$ ipython --no-banner

In [1]: import numpy as np

In [2]: import numpy.linalg as la

In [3]: np.set_printoptions(precision=2, suppress=True, linewidth=100)

In [4]: arr = np.array([[0.09, 2.47, 0.03],
   ...:     [0.13, -1.88, -0.23],
   ...:     [-0.08, 0.81, 0.19],
   ...:     [-0.29, 1.98, 0.16],
   ...:     [-1.67, -2.85, -0.04],
   ...:     [-0.82, 7.74, 0.01],
   ...:     [-0.61, 1.69, 0.05],
   ...:     [0.12, -0.09, 0.1],
   ...:     [-0.09, -2.34, 0.19],
   ...:     [0.03, -0.35, 0.25],
   ...:     [0.64, -3.3, 0.02],
   ...:     [-0.4, -8.92, -0.05],
   ...:     [-0.73, -2.4, 0.14],
   ...:     [0.18, 1.7, -0.03],
   ...:     [0.04, -0.5, 0.19],
   ...:     [0.08, -1.3, -0.04],
   ...:     [-0.06, -0.17, 0.05],
   ...:     [0.42, -1.7, 0.05]])

In [5]: G = np.cov(arr, rowvar=False)

In [6]: print(la.eigvalsh(G)[::-1])
[11.16  0.28  0.01]

In [7]: print(G.shape)
(3, 3)

In [8]: print(round(float(np.corrcoef(arr[:, 2], arr[:, 1])[0, 1]), 2))
0.17

In [9]: print(np.polyfit(arr[:, 2], arr[:, 1], 1))
[ 4.75 -0.8 ]

In [10]: Ac = arr - arr.mean(axis=0)

In [11]: vecs = la.svd(Ac)[2][:1]

In [12]: other = Ac - Ac @ vecs.T @ vecs

In [13]: print((Ac @ vecs.T).std(axis=0))
[3.25]

In [14]: print(other.std(axis=0))
[0.51 0.01 0.11]

In [15]: Ac = arr - arr.mean(axis=1)
Traceback (most recent call last):
  Cell In[15], line 1
    Ac = arr - arr.mean(axis=1)
ValueError: operands could not be broadcast together with shapes (18,3) (18,) 


In [16]: Ac = arr - arr.mean(axis=0)

In [17]: left, sv, VT = la.svd(Ac, full_matrices=False)

In [18]: print(np.round((sv ** 2).sum() ** 2 / (sv ** 4).sum(), 2))
1.05

In [19]: print(la.matrix_rank(Ac))
3

In [20]: print(sv)
[13.78  2.18  0.48]

In [21]: print(np.abs(VT[-1]))
[0.02 0.01 1.  ]

In [22]: M = np.load("sample2.npy")

In [23]: print(M)
[[ 0  0  0]
 [ 0  3 -1]
 [ 0 -3  3]]

In [24]: left, sv, VT = la.svd(M)

In [25]: vecs = VT[:(sv > 1e-8).sum()]

In [26]: rng = np.random.default_rng(479)

In [27]: x0 = M[2] + 4 * M[1] + rng.integers(2) * np.eye(3)[2]

In [28]: print(x0)
[0. 9. 0.]

In [29]: print(np.round(vecs.T @ vecs, 2) + 0)
[[0. 0. 0.]
 [0. 1. 0.]
 [0. 0. 1.]]

In [30]: left, sv = la.svd(M)
Traceback (most recent call last):
  Cell In[30], line 1
    left, sv = la.svd(M)
ValueError: too many values to unpack (expected 2)


In [31]: left, sv, VT = la.svd(M, full_matrices=False)

In [32]: print(np.round(left.T @ left, 2) + 0)
[[1. 0. 0.]
 [0. 1. 0.]
 [0. 0. 1.]]

In [33]: print(np.round(left.T @ M @ VT.T, 2) + 0)
[[5.16 0.   0.  ]
 [0.   1.16 0.  ]
 [0.   0.   0.  ]]

In [34]: print((sv > 1e-8).sum())
2

In [35]: print(np.abs(VT[0]))
[0.   0.81 0.58]

In [36]: print(np.abs(left[:, 0]).round(6).argmax())
2
